$ python3 -q
>>> import numpy as np
>>> import numpy.linalg as la
>>> np.set_printoptions(precision=4, suppress=True, linewidth=140, sign=" ")
>>> tidy = lambda a: np.round(a, 4) + 0
>>> J = np.loadtxt("w.csv", delimiter=",")
>>> J
array([[  4.736 ,  -5.4597,   3.3238],
       [ -8.41  ,  -6.1609,  12.9157],
       [  9.1742,   3.0419,   3.496 ],
       [  1.9968,  -4.8973,   4.173 ],
       [ -9.5314,  -7.6239,  13.254 ],
       [ -8.1224,  -8.6381,  13.8897],
       [  3.8812,  -5.517 ,   1.5271],
       [  9.8112,   3.3951,   2.5898],
       [  3.4556,  -5.3562,   2.7728],
       [ 11.692 ,   3.7894,   0.3453],
       [  9.6602,   3.6252,  -0.9387],
       [  9.0742,   1.3968,   0.5385],
       [ -8.96  , -10.0946,  14.3832],
       [ -8.413 ,  -6.8352,  14.1137],
       [  8.834 ,   2.7772,   0.5537],
       [  4.8028,  -4.8385,   2.4656],
       [ 11.0743,   4.0805,   1.6251],
       [ -8.5296,  -6.8383,  12.5881],
       [  4.4588,  -7.0628,   1.8373]])
>>> x = np.array([4, -2, -4])
>>> y = J @ x
>>> tidy(la.lstsq(J, y)[0])
array([ 4., -2., -4.])
>>> rng = np.random.default_rng(501488)
>>> y = y + 0.1 * rng.normal(size=19)
>>> tidy(y)
array([ 16.3278, -72.9612,  16.7001,   1.3093, -75.942 , -70.8453,  20.3933,  21.9471,  13.5715,  37.853 ,  35.3098,  31.1813, -73.2151,
       -76.2961,  27.4862,  18.8931,  29.6812, -70.7783,  24.5932])
>>> c, *_ = la.lstsq(J, y)
>>> tidy(la.norm(y - J @ c))
np.float64(0.5039)
>>> cen = J - J.mean(axis=0)
>>> V = la.svd(cen)[2][:2]
>>> A2 = cen - cen @ V.T @ V
>>> la.norm(A2, axis=1).round(6).argmax()
np.int64(10)
>>> tidy(np.cov(cen @ V.T, rowvar=False))
array([[ 113.0243,    0.    ],
       [   0.    ,    8.1589]])
>>> tidy(la.norm(A2) / la.norm(cen))
np.float64(0.0773)
>>> A = np.load("arr.npy")
>>> A
array([[-0.9   ,  1.2157,  0.4   ],
       [-1.8   ,  0.2224,  0.1   ],
       [ 0.9   ,  0.2845,  0.    ],
       [ 0.4   , -1.0873, -0.5   ],
       [-0.7   , -3.1095, -1.7   ],
       [-0.5   , -0.2516, -0.1   ],
       [-2.2   ,  1.1271,  0.2   ],
       [-1.4   ,  1.5537,  0.4   ],
       [ 1.2   ,  0.4857,  0.3   ],
       [ 0.4   ,  0.13  ,  0.1   ],
       [ 1.1   ,  0.9358,  0.6   ],
       [ 0.5   , -0.9254,  0.    ],
       [-0.4   , -2.8782, -1.4   ],
       [-0.3   ,  2.108 ,  0.8   ],
       [-1.8   , -0.5449, -0.2   ],
       [ 1.3   ,  4.4382,  2.2   ],
       [ 1.3   ,  3.0359,  1.4   ],
       [ 0.8   , -2.0933, -0.9   ],
       [ 1.    , -0.5801, -0.3   ],
       [ 1.3   , -0.3261, -0.2   ],
       [ 1.1   ,  1.4649,  0.8   ],
       [-0.7   ,  0.0834,  0.    ],
       [-1.4   ,  0.9894,  0.4   ]])
>>> D = la.norm(A[:, None] - A[None], axis=-1)
>>> np.flatnonzero(D[16] < D.mean() / 2)
array([ 16])
>>> tidy(D[:5, :5])
array([[ 0.    ,  1.3736,  2.0657,  2.7935,  4.8122],
       [ 1.3736,  0.    ,  2.7026,  2.6297,  3.9435],
       [ 2.0657,  2.7026,  0.    ,  1.5433,  4.1194],
       [ 2.7935,  2.6297,  1.5433,  0.    ,  2.596 ],
       [ 4.8122,  3.9435,  4.1194,  2.596 ,  0.    ]])
>>> G = np.cov(A, rowvar=False)
>>> tidy(A.std(axis=0))
array([ 1.1316,  1.6988,  0.8051])
>>> tidy(la.eigvalsh(G)[::-1])
array([ 3.7228,  1.2941,  0.0165])
>>> tidy(np.polyfit(A[:, 1], A[:, 2], 1))
array([ 0.4641, -0.0223])
>>> W1 = np.array([[-1, 1, -1, 2, 0, 1], [2, -2, -2, 1, -1, -1], [1, 1, 2, 1, 0, 0]])
>>> c = np.array([0, -3, -2, 0, -2, 2])
>>> H = np.maximum(A @ W1 + c, 0)
>>> la.matrix_rank(H)
np.int64(6)
>>> Z = np.array([[5, 5], [5, -3], [-5, -3], [4, 2], [-2, 5], [3, 4]])
>>> (H @ Z).round(6).argmax(axis=1)
array([ 0,  0,  0,  1,  1,  1,  0,  0,  0,  1,  0,  1,  1,  0,  1,  0,  0,  0,  1,  0,  0,  1,  0])
>>> W1 @ Z
array([[16,  3],
       [13, 15],
       [ 4, -2]])
>>> mat = np.loadtxt("dump.csv", delimiter=",")
>>> tidy(mat)
array([[ 0.3333,  0.    ,  0.3333,  0.3333],
       [ 0.3333,  0.3333,  0.3333,  0.    ],
       [ 0.3333,  0.3333,  0.3333,  0.    ],
       [ 0.    ,  0.    ,  0.5   ,  0.5   ]])
>>> rk = la.matrix_rank(mat)
>>> rk
np.int64(3)
>>> null = la.svd(mat)[2][rk:].T
>>> [int(la.matrix_rank(mat[:i])) for i in range(1, len(mat) + 1)]
[1, 2, 2, 3]
>>> [int(la.matrix_rank(mat[:, :j + 1])) for j in range(4)]
[1, 2, 3, 3]
>>> tidy(mat @ null)
array([[ 0.],
       [ 0.],
       [ 0.],
       [ 0.]])
>>> la.matrix_rank(mat.T @ mat), la.matrix_rank(mat @ mat.T)
(np.int64(3), np.int64(3))
>>> null.shape
(4, 1)
>>> E = np.array([[3, -4, -8], [8, 1, -3], [3, -9, 5]])
>>> x = np.array([-2, 2, -1])
>>> y = J @ x
>>> c, lr = np.zeros(3), 1 / la.norm(J, 2) ** 2
>>> for i in range(50):
...     c -= lr * J.T @ (J @ c - y)
...     if i % 10 == 0: print(i, round(la.norm(J @ c - y), 4))
... 
0 49.7561
10 8.3489
20 4.1589
30 2.0926
40 1.053
>>> tidy(la.cond(J))
np.float64(3.8815)
>>> feats = np.load("mat.npy")
>>> feats
array([[  2,   3,   4],
       [  5,   6,   7],
       [  8,   9,  10],
       [ 11,  12,  13]])
>>> np.unique(feats.round(6), axis=0).shape
(4, 3)
>>> np.allclose(feats[:-1].T @ la.lstsq(feats[:-1].T, feats[-1])[0], feats[-1])
True
>>> np.abs(np.diag(la.qr(feats)[1])) > 1e-9
array([ True,  True, False])
>>> tidy(feats @ la.pinv(feats) @ feats)
array([[  2.,   3.,   4.],
       [  5.,   6.,   7.],
       [  8.,   9.,  10.],
       [ 11.,  12.,  13.]])
>>> ang = np.radians(60)
>>> r_ = np.eye(3)
>>> r_[0, 0] = r_[2, 2] = np.cos(ang)
>>> r_[0, 2], r_[2, 0] = -np.sin(ang), np.sin(ang)
>>> tidy(r_)
array([[ 0.5  ,  0.   , -0.866],
       [ 0.   ,  1.   ,  0.   ],
       [ 0.866,  0.   ,  0.5  ]])
>>> A2 = feats @ r_.T
>>> np.allclose(feats @ feats.T, A2 @ A2.T)
True
>>> tidy(la.svd(feats, compute_uv=False)), tidy(la.svd(A2, compute_uv=False))
(array([ 28.5776,   1.15  ,   0.    ]), array([ 28.5776,   1.15  ,   0.    ]))
>>> np.allclose(la.norm(feats, axis=1), la.norm(A2, axis=1))
True
>>> x = np.array([9, 7, 7])
>>> a = np.maximum(feats @ x, 0)
>>> np.tanh(feats @ x)
array([ 1.,  1.,  1.,  1.])
>>> tidy(la.norm(feats, 2))
np.float64(28.5776)
>>> tidy(la.norm(feats, 1)), tidy(la.norm(feats, np.inf))
(np.float64(34.0), np.float64(36.0))
>>> la.norm(feats, axis=1).argmax()
np.int64(3)
>>> tidy(la.norm(feats) ** 2 / la.norm(feats, 2) ** 2)
np.float64(1.0016)
>>> tidy(la.norm(feats, axis=0))
array([ 14.6287,  16.4317,  18.2757])
>>> U, sv, vt = la.svd(feats)
>>> tidy(sv)
array([ 28.5776,   1.15  ,   0.    ])
>>> A2 = U[:, :2] @ np.diag(sv[:2]) @ vt[:2]
>>> tidy(np.abs(feats - A2).max())
np.float64(0.0)
>>> la.matrix_rank(feats, rtol=0.05)
np.int64(1)
>>> la.matrix_rank(A2)
np.int64(2)
>>> K = np.array([[0, 0, 0], [-3, -1, 1], [-9, -3, 3], [-9, -3, 3]])
>>> U, sv, vt = la.svd(K)
>>> tidy(sv)
array([ 14.4568,   0.    ,   0.    ])
>>> np.argmax(sv[:-1] / (sv[1:] + 1e-6)) + 1
np.int64(1)
>>> A2 = U[:, :1] @ np.diag(sv[:1]) @ vt[:1]
>>> la.matrix_rank(K, rtol=0.05)
np.int64(1)
>>> tidy(la.norm(K - A2, 2)), tidy(sv[1])
(np.float64(0.0), np.float64(0.0))
>>> la.matrix_rank(A2)
np.int64(1)
>>> tidy(np.abs(K - A2).max())
np.float64(0.0)
>>> U, sv, vt = la.svd(K)
>>> V = vt[:(sv > 1e-8).sum()]
>>> x = K[1] + -2 * K[0] + rng.integers(2) * np.eye(3)[2]
>>> x
array([-3., -1.,  1.])
>>> la.matrix_rank(np.vstack([K, x]))
np.int64(1)
>>> np.allclose(V.T @ V @ x, x)
True
>>> rk = la.matrix_rank(K)
>>> rk
np.int64(1)
>>> null = la.svd(K)[2][rk:].T
>>> [int(la.matrix_rank(K[:, :j + 1])) for j in range(3)]
[1, 1, 1]
>>> [int(la.matrix_rank(np.delete(K, i, axis=0))) for i in range(4)]
[1, 1, 1, 1]
>>> null.shape
(3, 2)
>>> np.allclose(K @ null, 0)
True
>>> la.matrix_rank(K.T @ K), la.matrix_rank(K @ K.T)
(np.int64(1), np.int64(1))
>>> [int(la.matrix_rank(K[:i])) for i in range(1, len(K) + 1)]
[0, 1, 1, 1]
>>> la.lstsq(K[:-1].T, K[-1])[2]
np.int32(1)
>>> np.allclose(K[:-1].T @ la.lstsq(K[:-1].T, K[-1])[0], K[-1])
True
>>> np.abs(np.diag(la.qr(K)[1])) > 1e-9
array([ True, False, False])
>>> la.norm(K, axis=1).argmax()
np.int64(2)
>>> tidy(la.norm(K, 2))
np.float64(14.4568)
>>> tidy(la.norm(K[2] - K[3]))
np.float64(0.0)
>>> tidy(la.norm(K, axis=1))
array([ 0.    ,  3.3166,  9.9499,  9.9499])
>>> tidy(la.norm(K, "nuc"))
np.float64(14.4568)
>>> tidy(la.norm(K, axis=0))
array([ 13.0767,   4.3589,   4.3589])
